$ python -q
>>> import numpy as np
>>> np.set_printoptions(precision=2, suppress=True, linewidth=200)
>>> sig = 5 * 0.7 ** np.arange(6)
>>> rng = np.random.default_rng(95949)
>>> K = rng.normal(size=(37, 6)) * rng.permutation(sig)
>>> K.round(2) + 0
array([[ 0.37, -0.58,  1.74, 12.43, -2.63, -1.38],
       [-1.05, -1.75,  1.48,  4.54,  7.89,  1.07],
       [-0.19,  2.46, -0.19,  4.87, -3.49, -2.29],
       [-0.77, -0.35,  0.44,  1.45, -0.3 ,  1.06],
       [ 0.65,  0.92, -0.54,  3.29,  1.11, -0.5 ],
       [ 0.94,  2.18, -0.88,  1.64, -1.89,  0.36],
       [-0.65,  2.57,  2.89,  5.7 , -7.37, -0.11],
       [-0.2 ,  0.02, -3.46,  1.46,  2.36,  0.06],
       [-0.49,  1.1 , -1.03,  6.4 ,  0.73, -1.4 ],
       [-1.52,  0.26, -1.51,  3.91,  1.69,  2.71],
       [-0.96,  3.49,  0.63, -7.67, -1.21,  3.16],
       [ 0.21,  0.17,  0.86, -5.71, -0.6 ,  2.21],
       [ 0.04,  2.05, -0.45, -2.77, -0.17,  0.84],
       [-0.93, -2.82,  0.  ,  2.03, -4.92, -3.24],
       [ 0.94,  0.78, -0.23,  0.5 ,  0.72,  0.45],
       [-0.62,  4.18, -1.25, -2.42,  3.46, -0.41],
       [-0.66,  0.84, -1.7 , -2.06,  2.43,  0.07],
       [-0.82,  2.99,  0.49, -3.26, -0.83, -0.33],
       [ 0.83, -3.96, -1.18, -1.24,  3.04,  0.64],
       [ 1.88, -0.77,  0.34, -6.28, -0.33,  0.04],
       [ 0.08, -3.24,  0.73,  3.62,  0.63, -1.51],
       [ 0.64,  0.15, -1.23,  7.63, -0.78,  1.95],
       [-0.97, -2.22, -0.11, -2.51,  7.72,  0.74],
       [-0.82,  1.03,  0.17, 12.33, -1.53,  0.37],
       [ 0.94,  2.19, -0.78, -2.78,  6.62, -2.34],
       [ 0.44, -4.45,  0.84, -5.22,  2.89,  0.3 ],
       [-0.09,  2.62, -0.51, 10.51,  4.09,  1.35],
       [-0.34,  3.2 ,  0.02, -5.52, -2.2 , -1.75],
       [ 1.16,  0.82,  1.01, -6.74, -3.76,  0.75],
       [-0.77, -1.24, -0.69, -3.51,  4.11,  3.61],
       [ 1.12,  4.6 , -1.05,  1.19,  2.69, -0.56],
       [ 0.93,  3.82,  2.72,  2.34, -2.06,  2.7 ],
       [-0.36, -0.48, -2.39,  1.61,  1.1 , -0.29],
       [ 0.37,  2.25, -0.14,  2.34,  3.87, -2.06],
       [ 0.58,  1.23, -1.67,  2.35,  7.19, -0.11],
       [-0.67,  3.01, -0.4 , -2.78,  0.24, -3.82],
       [ 0.76, -2.46,  2.41,  1.48,  1.35,  1.78]])
>>> Xs = K - K.mean(axis=0)
>>> vecs = np.linalg.svd(Xs)[2][:2]
>>> A2 = Xs - Xs @ vecs.T @ vecs
>>> np.round(np.cov(Xs @ vecs.T, rowvar=False), 2) + 0
array([[26.21,  0.  ],
       [ 0.  , 12.31]])
>>> (Xs @ vecs.T).std(axis=0)
array([5.05, 3.46])
>>> np.linalg.norm(A2, axis=1).round(6).argmax()
np.int64(13)
>>> np.round(np.diag(vecs.T @ vecs), 2) + 0
array([0.  , 0.05, 0.03, 1.  , 0.93, 0.01])
>>> x0 = np.array([3, 2, 2, 2, 1, 1])
>>> h1 = np.maximum(K @ x0, 0)
>>> K.T @ h1
array([  34.13,  347.16,   70.44, 1474.41,  202.89,   68.51])
>>> np.tanh(K @ x0)
array([ 1.  ,  1.  ,  1.  ,  0.91,  1.  ,  1.  ,  1.  , -0.97,  1.  ,  1.  , -1.  , -1.  , -0.91, -1.  ,  1.  ,  0.98, -1.  , -1.  , -1.  , -1.  ,  0.92,  1.  , -1.  ,  1.  ,  1.  , -1.  ,  1.  ,
       -1.  , -1.  , -1.  ,  1.  ,  1.  , -0.99,  1.  ,  1.  , -1.  ,  1.  ])
>>> x0 = np.array([1, 2, 3, 3, 1, 2])
>>> target = K @ x0
>>> np.linalg.lstsq(K, target)[0]
array([1., 2., 3., 3., 1., 2.])
>>> np.round(np.linalg.pinv(K) @ K, 2) + 0
array([[1., 0., 0., 0., 0., 0.],
       [0., 1., 0., 0., 0., 0.],
       [0., 0., 1., 0., 0., 0.],
       [0., 0., 0., 1., 0., 0.],
       [0., 0., 0., 0., 1., 0.],
       [0., 0., 0., 0., 0., 1.]])
>>> try:
...     np.linalg.solve(K, target)
... except np.linalg.LinAlgError as e:
...     print("failed:", e)
... 
failed: Last 2 dimensions of the array must be square
>>> target = target + 0.05 * rng.normal(size=37)
>>> target
array([ 36.39,  23.52,  10.68,   6.08,  10.87,   6.43,  22.7 ,  -3.77,  15.74,  13.25,  -9.89, -10.14,  -3.94, -11.94,   4.84,  -0.66,  -7.68,  -4.64, -10.06, -17.77,   4.25,  23.14,  -4.13,  37.9 ,
        -3.35, -18.21,  41.87, -16.08, -16.64,  -4.52,  12.24,  27.  ,  -3.16,  11.31,  12.07, -11.59,  12.48])
>>> beta, *_ = np.linalg.lstsq(K, target)
>>> beta.round()
array([1., 2., 3., 3., 1., 2.])
>>> np.round(K.T @ (target - K @ beta), 2) + 0
array([0., 0., 0., 0., 0., 0.])
>>> A2 = np.array([[-3, 1, -2],
...     [-2, -2, 1],
...     [3, 1, 2],
...     [-1, 1, -1],
...     [-2, 3, 0],
...     [-2, 2, -3]])
>>> np.linalg.matrix_rank(np.vstack([K, A2.T]))
np.int64(6)
>>> np.vstack([K, A2.T]).shape
(40, 6)
>>> np.linalg.matrix_rank(K @ A2)
np.int64(3)
>>> np.einsum("ij->j", K)
array([ 0.01, 24.63, -4.61, 33.13, 31.87,  4.1 ])
>>> A2 = np.c_[K[:, :3] @ np.array([[1, 1, 2], [1, -1, 0], [1, 0, -1]]), np.array([5, 1, 0, -3, 2, 0, 3, 5, 1, 5, -3, -1, 3, 0, -2, 1, 2, -2, -3, -3, -5, 0, 0, -4, -4, -1, -1, 4, -1, 0, 0, -4, -4, -5, 0, 5, -5])]
>>> A2
array([[ 1.53,  0.95, -1.  ,  5.  ],
       [-1.32,  0.7 , -3.58,  1.  ],
       [ 2.08, -2.64, -0.19,  0.  ],
       [-0.68, -0.42, -1.98, -3.  ],
       [ 1.03, -0.28,  1.84,  2.  ],
       [ 2.24, -1.24,  2.75,  0.  ],
       [ 4.81, -3.22, -4.19,  3.  ],
       [-3.63, -0.22,  3.06,  5.  ],
       [-0.42, -1.59,  0.06,  1.  ],
       [-2.77, -1.78, -1.52,  5.  ],
       [ 3.16, -4.45, -2.55, -3.  ],
       [ 1.24,  0.04, -0.44, -1.  ],
       [ 1.64, -2.01,  0.53,  3.  ],
       [-3.75,  1.89, -1.86,  0.  ],
       [ 1.48,  0.16,  2.1 , -2.  ],
       [ 2.31, -4.8 ,  0.01,  1.  ],
       [-1.51, -1.5 ,  0.39,  2.  ],
       [ 2.65, -3.8 , -2.12, -2.  ],
       [-4.31,  4.79,  2.84, -3.  ],
       [ 1.46,  2.65,  3.43, -3.  ],
       [-2.43,  3.32, -0.57, -5.  ],
       [-0.44,  0.49,  2.5 ,  0.  ],
       [-3.3 ,  1.25, -1.82,  0.  ],
       [ 0.38, -1.85, -1.81, -4.  ],
       [ 2.36, -1.25,  2.66, -4.  ],
       [-3.18,  4.89,  0.03, -1.  ],
       [ 2.02, -2.72,  0.33, -1.  ],
       [ 2.88, -3.54, -0.7 ,  4.  ],
       [ 2.99,  0.35,  1.31, -1.  ],
       [-2.7 ,  0.47, -0.84,  0.  ],
       [ 4.67, -3.49,  3.28,  0.  ],
       [ 7.47, -2.89, -0.86, -4.  ],
       [-3.22,  0.12,  1.68, -4.  ],
       [ 2.48, -1.87,  0.89, -5.  ],
       [ 0.14, -0.65,  2.82,  0.  ],
       [ 1.95, -3.68, -0.94,  5.  ],
       [ 0.71,  3.22, -0.9 , -5.  ]])
>>> np.round(np.linalg.norm(A2 - K @ np.linalg.lstsq(K, A2)[0], axis=0), 2) + 0
array([ 0.  ,  0.  ,  0.  , 16.03])
>>> np.linalg.matrix_rank(np.c_[K, A2])
np.int64(7)
>>> np.linalg.norm(np.linalg.qr(K)[0].T @ A2, axis=0) ** 2 / ((A2 ** 2).sum(axis=0) + 1e-12)
array([1.  , 1.  , 1.  , 0.23])
